% python3 -q
>>> import numpy as np
>>> import numpy.linalg as la
>>> np.set_printoptions(precision=3, suppress=True, linewidth=200)
>>> rd = lambda a: np.round(a, 3) + 0
>>> mat = np.loadtxt("arr.csv", delimiter=",")
>>> rd(mat)
array([[-2.42 ,  1.287, -1.221],
       [-1.54 , -2.549,  0.366],
       [-0.88 ,  0.922,  2.716]])
>>> rng = np.random.default_rng(28)
>>> idx = rng.permutation(3)
>>> idx
array([1, 2, 0])
>>> A2 = mat[idx][:, idx]
>>> rd(np.trace(A2))
np.float64(-2.252)
>>> rd(np.diag(A2))
array([-2.549,  2.716, -2.42 ])
>>> rd(A2)
array([[-2.549,  0.366, -1.54 ],
       [ 0.922,  2.716, -0.88 ],
       [ 1.287, -1.221, -2.42 ]])
>>> W0 = np.load("layer7.npy")
>>> W0
array([[ 2,  2,  2,  0,  2],
       [ 1,  2,  2,  0,  0],
       [ 0,  2,  2,  0,  1],
       [ 0,  0,  1,  2,  2],
       [ 0, -2, -2,  0,  2]])
>>> rank = la.matrix_rank(W0)
>>> rank
np.int64(4)
>>> null = la.svd(W0)[2][rank:].T
>>> [int(la.matrix_rank(W0[:i])) for i in range(1, len(W0) + 1)]
[1, 2, 3, 4, 4]
>>> rd(W0 @ null)
array([[0.],
       [0.],
       [0.],
       [0.],
       [0.]])
>>> np.allclose(W0 @ null, 0)
True
>>> proj = np.triu(np.array([[-1, 3, 3, -3, -1],
...     [-2, 1, -3, -3, -3],
...     [0, 3, -2, 0, -2],
...     [-3, 2, 3, 2, 3],
...     [-1, 2, -3, 0, -1]]), 1) + np.eye(5)
>>> A2 = proj @ W0 @ la.inv(proj)
>>> rd(la.det(A2))
np.float64(0.0)
>>> U, sigma, Vt = la.svd(W0)
>>> evecs = Vt[:(sigma > 1e-8).sum()]
>>> vec = W0[4] + -1 * W0[2] + rng.integers(2) * np.eye(5)[3]
>>> vec
array([ 0., -4., -4.,  0.,  1.])
>>> la.matrix_rank(np.vstack([W0, vec]))
np.int64(4)
>>> J = np.load("block14.npy")
>>> J
array([[-17,   1,   1,   0,   2],
       [  0,  42,   0,   2,   1],
       [  2,   0, -18,   0,   2],
       [  2,   2,   1,   2,   1],
       [  2,   2,   3,   1,   2]])
>>> r0 = np.array([0, -2])
>>> np.polyval(r0, J[0])
array([-2, -2, -2, -2, -2])
>>> np.convolve(J[0], r0)
array([ 0, 34, -2, -2,  0, -4])
>>> proj = np.triu(np.array([[3, 0, 0, 3, 3],
...     [0, 3, 0, 3, 0],
...     [3, 3, 2, 0, 2],
...     [0, 0, 2, 1, 1],
...     [0, 2, 2, 3, 3]]), 1) + np.eye(5)
>>> A2 = proj @ J @ la.inv(proj)
>>> rd(np.poly(A2))
array([     1.,    -11.,  -1151.,  -8091.,  53522., -47218.])
>>> A2
array([[  -5.,   13.,   13.,  -15.,   15.],
       [   6.,   48.,    3., -154.,  134.],
       [   6.,    4.,  -12.,  -28.,   40.],
       [   4.,    4.,    4.,  -21.,    4.],
       [   2.,    2.,    3.,  -11.,    1.]])
>>> la.matrix_rank(A2)
np.int64(5)
>>> rd(la.svd(J, compute_uv=False))
array([42.18 , 19.137, 16.576,  3.275,  1.077])
>>> np.count_nonzero(J)
np.int64(20)
>>> np.zeros(5, 5)
Traceback (most recent call last):
  File "<python-input-41>", line 1, in <module>
    np.zeros(5, 5)
    ~~~~~~~~^^^^^^
TypeError: Cannot interpret '5' as a data type
>>> J.mean(axis=0)
array([-2.2,  9.4, -2.6,  1. ,  1.6])
>>> A2 = la.invert(J)
Traceback (most recent call last):
  File "<python-input-43>", line 1, in <module>
    A2 = la.invert(J)
         ^^^^^^^^^
AttributeError: module 'numpy.linalg' has no attribute 'invert'
>>> A2 = la.inv(J)
>>> (np.abs(A2) > 1e-9).astype(int)
array([[1, 1, 1, 1, 1],
       [1, 1, 1, 1, 1],
       [1, 1, 1, 1, 1],
       [1, 1, 1, 1, 1],
       [1, 1, 1, 1, 1]])
>>> np.allclose(A2, J.T)
False
>>> rd(la.det(J) * A2)
array([[ -2564.,    -12.,    281.,  -1510.,   3044.],
       [  -130.,   1178.,    -41.,  -1292.,    228.],
       [   -72.,    -74.,  -2202.,  -1442.,   3032.],
       [  1772.,   -802.,   -894.,  32866., -16910.],
       [  1916.,   -654.,   3510., -11468.,  24244.]])
>>> rd(la.inv(A2))
array([[-17.,   1.,   1.,   0.,   2.],
       [  0.,  42.,   0.,   2.,   1.],
       [  2.,   0., -18.,   0.,   2.],
       [  2.,   2.,   1.,   2.,   1.],
       [  2.,   2.,   3.,   1.,   2.]])
>>> rd(la.cond(J))
np.float64(39.148)
>>> rd(J @ A2)
array([[1., 0., 0., 0., 0.],
       [0., 1., 0., 0., 0.],
       [0., 0., 1., 0., 0.],
       [0., 0., 0., 1., 0.],
       [0., 0., 0., 0., 1.]])
>>> A = np.loadtxt("data.csv", delimiter=",")
>>> A
array([[ 1.,  1., -1., -1., -1., -1.,  1.,  1.],
       [ 1., -1.,  1., -1., -1.,  1., -1.,  1.],
       [ 1., -1.,  1., -1.,  1., -1.,  1., -1.]])
>>> U, sigma, Vt = la.svd(A, full_matrices=False)
>>> rd(sigma / sigma[0])
array([1., 1., 1.])
>>> rd(np.cumsum(sigma ** 2) / np.sum(sigma ** 2))
array([0.333, 0.667, 1.   ])
>>> rd(U.T @ U)
array([[1., 0., 0.],
       [0., 1., 0.],
       [0., 0., 1.]])
>>> A2 = np.array([[1, 2], [1, 0], [-2, 1], [-2, 2], [-2, 0], [2, 0], [1, -1], [-1, 2]])
>>> A @ A2
array([[ 6.,  0.],
       [ 2.,  4.],
       [-2., -2.]])
>>> la.matrix_rank(A @ A2)
np.int64(2)
>>> np.einsum("ij,ij->i", A, A)
array([8., 8., 8.])
>>> r0, v = A[2], A[0]
>>> r0 @ v
np.float64(0.0)
>>> p = (r0 @ v) / (r0 @ r0) * r0
>>> np.outer(r0, v)
array([[ 1.,  1., -1., -1., -1., -1.,  1.,  1.],
       [-1., -1.,  1.,  1.,  1.,  1., -1., -1.],
       [ 1.,  1., -1., -1., -1., -1.,  1.,  1.],
       [-1., -1.,  1.,  1.,  1.,  1., -1., -1.],
       [ 1.,  1., -1., -1., -1., -1.,  1.,  1.],
       [-1., -1.,  1.,  1.,  1.,  1., -1., -1.],
       [ 1.,  1., -1., -1., -1., -1.,  1.,  1.],
       [-1., -1.,  1.,  1.,  1.,  1., -1., -1.]])
>>> v - p
array([ 1.,  1., -1., -1., -1., -1.,  1.,  1.])
>>> (v - p) @ r0
np.float64(0.0)
>>> A @ A
Traceback (most recent call last):
  File "<python-input-67>", line 1, in <module>
    A @ A
    ~~^~~
ValueError: matmul: Input operand 1 has a mismatch in its core dimension 0, with gufunc signature (n?,k),(k,m?)->(n?,m?) (size 3 is different from 8)
>>> C2 = A.T @ A
>>> np.diag(C2)
array([3., 3., 3., 3., 3., 3., 3., 3.])
>>> la.matrix_rank(C2)
np.int64(3)
>>> sigma = 20 * 0.9 ** np.arange(3)
>>> q, _ = la.qr(np.array([[2.1, -0.5, -2.0], [-0.5, -0.7, -0.4], [-0.4, 0.0, -0.6]]))
>>> m1 = rng.normal(size=(30, 3)) * sigma @ q
>>> rd(m1)
array([[  3.13 ,   9.909,   4.966],
       [-21.29 ,  -2.954, -15.771],
       [ -6.781,   4.844,  18.075],
       [  5.887,  -9.264, -20.986],
       [-37.735,   6.33 ,  -2.008],
       [  2.645, -42.39 ,  -4.716],
       [-10.614,  36.881,  19.849],
       [ 13.869, -12.495,  25.239],
       [ 34.009,  12.551,  14.704],
       [-28.19 , -12.203, -12.012],
       [ 13.103,  16.747,   2.416],
       [ -8.262,  -5.667,   3.63 ],
       [ -9.999,  11.958,   3.242],
       [ 37.213,  23.6  ,   7.38 ],
       [ -8.794, -22.807, -26.469],
       [-17.061,  13.736,  15.415],
       [ 34.546,  23.646, -10.776],
       [ 33.646,  24.207,  27.602],
       [-19.325, -10.755,  -4.135],
       [ 14.901,   7.895,  39.513],
       [ -7.329, -14.869,  -6.478],
       [ -0.533, -10.248,  -5.864],
       [ -4.235,   0.509,  -1.094],
       [ 13.772,  -7.973,  -2.391],
       [-19.813, -10.447, -11.305],
       [ -2.76 ,  -9.968,  18.978],
       [  0.756, -11.669,  22.115],
       [-16.597,  -5.021,  29.983],
       [  6.819,   1.34 ,  16.247],
       [ -7.16 ,  27.092,   3.691]])
>>> Xc = m1 - m1.mean(axis=0)
>>> U, sigma, Vt = la.svd(Xc, full_matrices=False)
>>> rd(np.abs(Vt[-1]))
array([0.014, 0.652, 0.758])
>>> np.abs(U[:, 0]).argmax()
np.int64(17)
>>> rd(sigma)
array([119.755,  81.66 ,  71.276])
>>> np.abs(Vt[0]).argmax()
np.int64(0)
>>> rd(Xc.mean(axis=0))
array([0., 0., 0.])
>>> rd(sigma ** 2 / (sigma ** 2).sum())
array([0.55 , 0.256, 0.195])
>>> np.searchsorted(np.cumsum(sigma ** 2) / (sigma ** 2).sum(), 0.9) + 1
np.int64(3)
